In [1]: import numpy as np

In [2]: np.set_printoptions(suppress=True, linewidth=200)

In [3]: M = np.loadtxt("out13.csv", delimiter=",")

In [4]: M
Out[4]: 
array([[  9.,  -1.,  -9.,   9.,  -4.,   1.],
       [  0.,   8.,  -1.,   4.,  -6.,   4.],
       [ -5.,  -8.,  -8.,   9.,   9.,  -9.],
       [  9.,  -1.,  -9.,   9.,  -4.,   1.],
       [  2.,  -1.,  -7.,   8.,  -6.,  -5.],
       [  2.,  -1.,  -7.,   8.,  -6.,  -5.],
       [  0.,   0.,   0.,   0.,   0.,   0.],
       [ -2.,   9.,   6.,  -4.,   0.,   9.],
       [ -9.,  10.,   0.,  -4.,   6.,  18.],
       [  2.,   0., -15.,   9.,   2.,  10.],
       [ -7.,   1.,  -2.,   5.,   9.,   0.],
       [ -9.,  10.,   0.,  -4.,   6.,  18.],
       [  9.,  -1.,  -9.,   9.,  -4.,   1.],
       [ -5.,  -8.,  -8.,   9.,   9.,  -9.],
       [  2.,   0., -15.,   9.,   2.,  10.],
       [ -7.,   1.,  -6.,   0.,   6.,   9.],
       [ 11.,  -2., -16.,  17., -10.,  -4.],
       [ -3.,   6.,  -2.,   1.,  -7.,   7.],
       [  0.,   9.,  -9.,   5.,   2.,  19.],
       [  4.,  -9., -17.,  18.,   5.,  -8.],
       [  0.,   0.,   0.,   0.,   0.,   0.],
       [  2.,  -1.,  -7.,   8.,  -6.,  -5.],
       [  0.,   0.,   0.,   0.,   0.,   0.],
       [ -2.,   9.,   6.,  -4.,   0.,   9.],
       [  2.,  -1.,  -7.,   8.,  -6.,  -5.],
       [ -2.,   9.,   6.,  -4.,   0.,   9.],
       [  0.,   0.,   0.,   0.,   0.,   0.],
       [  0.,   0.,   0.,   0.,   0.,   0.],
       [  4.,  -9., -17.,  18.,   5.,  -8.],
       [  2.,  -1.,  -7.,   8.,  -6.,  -5.],
       [ -7.,   1.,  -6.,   0.,   6.,   9.],
       [ -7.,   1.,  -6.,   0.,   6.,   9.]])

In [5]: O, evecs = np.linalg.qr(M[:, :1])[0], np.linalg.qr(M[:, 1:])[0]

In [6]: sv = np.linalg.svd(O.T @ evecs, compute_uv=False)

In [7]: print(np.round(np.degrees(np.arccos(sv.clip(0, 1))), 3))
[11.731]

In [8]: print((sv > 0.9).sum())
1

In [9]: Xc = (M - M.mean(axis=0)) / M.std(axis=0)

In [10]: np.argwhere(np.abs(Xc) > 2)
Out[10]: 
array([[16,  0],
       [18,  5],
       [19,  3],
       [28,  3]])

In [11]: c = np.linalg.lstsq(np.delete(Xc, 1, axis=1), Xc[:, 1])[0]

In [12]: np.abs(c).argmax()
Out[12]: np.int64(4)

In [13]: np.round(1 - np.var(Xc[:, 1] - np.delete(Xc, 1, axis=1) @ c), 3)
Out[13]: np.float64(0.996)

In [14]: t = np.radians(180)

In [15]: Rm = np.eye(6)

In [16]: Rm[0, 0] = Rm[5, 5] = np.cos(t)

In [17]: Rm[0, 5], Rm[5, 0] = -np.sin(t), np.sin(t)

In [18]: print(Rm.round(3) + 0)
[[-1.  0.  0.  0.  0.  0.]
 [ 0.  1.  0.  0.  0.  0.]
 [ 0.  0.  1.  0.  0.  0.]
 [ 0.  0.  0.  1.  0.  0.]
 [ 0.  0.  0.  0.  1.  0.]
 [ 0.  0.  0.  0.  0. -1.]]

In [19]: other = M @ Rm.T

In [20]: np.round(np.linalg.det(Rm), 3), np.trace(Rm)
Out[20]: (np.float64(1.0), np.float64(2.0))

In [21]: np.allclose(np.linalg.norm(M, axis=1), np.linalg.norm(other, axis=1))
Out[21]: True

In [22]: P = M @ np.linalg.solve(M.T @ M, M.T)

In [23]: print(np.round(np.trace(P), 3))
6.0

In [24]: np.round(np.linalg.eigvalsh(P), 3) + 0
Out[24]: array([0., 0., 0., 0., 0., 0., 0., 0., 0., 0., 0., 0., 0., 0., 0., 0., 0., 0., 0., 0., 0., 0., 0., 0., 0., 0., 1., 1., 1., 1., 1., 1.])

In [25]: np.round(P @ M[:, 4], 3) + 0
Out[25]: array([ -4.,  -6.,   9.,  -4.,  -6.,  -6.,   0.,   0.,   6.,   2.,   9.,   6.,  -4.,   9.,   2.,   6., -10.,  -7.,   2.,   5.,   0.,  -6.,   0.,   0.,  -6.,   0.,   0.,   0.,   5.,  -6.,   6.,   6.])

In [26]: np.round(np.diag(P), 3)
Out[26]: 
array([0.146, 0.256, 0.232, 0.146, 0.15 , 0.15 , 0.   , 0.155, 0.199, 0.197, 0.313, 0.199, 0.146, 0.232, 0.197, 0.171, 0.249, 1.   , 0.254, 0.255, 0.   , 0.15 , 0.   , 0.155, 0.15 , 0.155, 0.   ,
       0.   , 0.255, 0.15 , 0.171, 0.171])
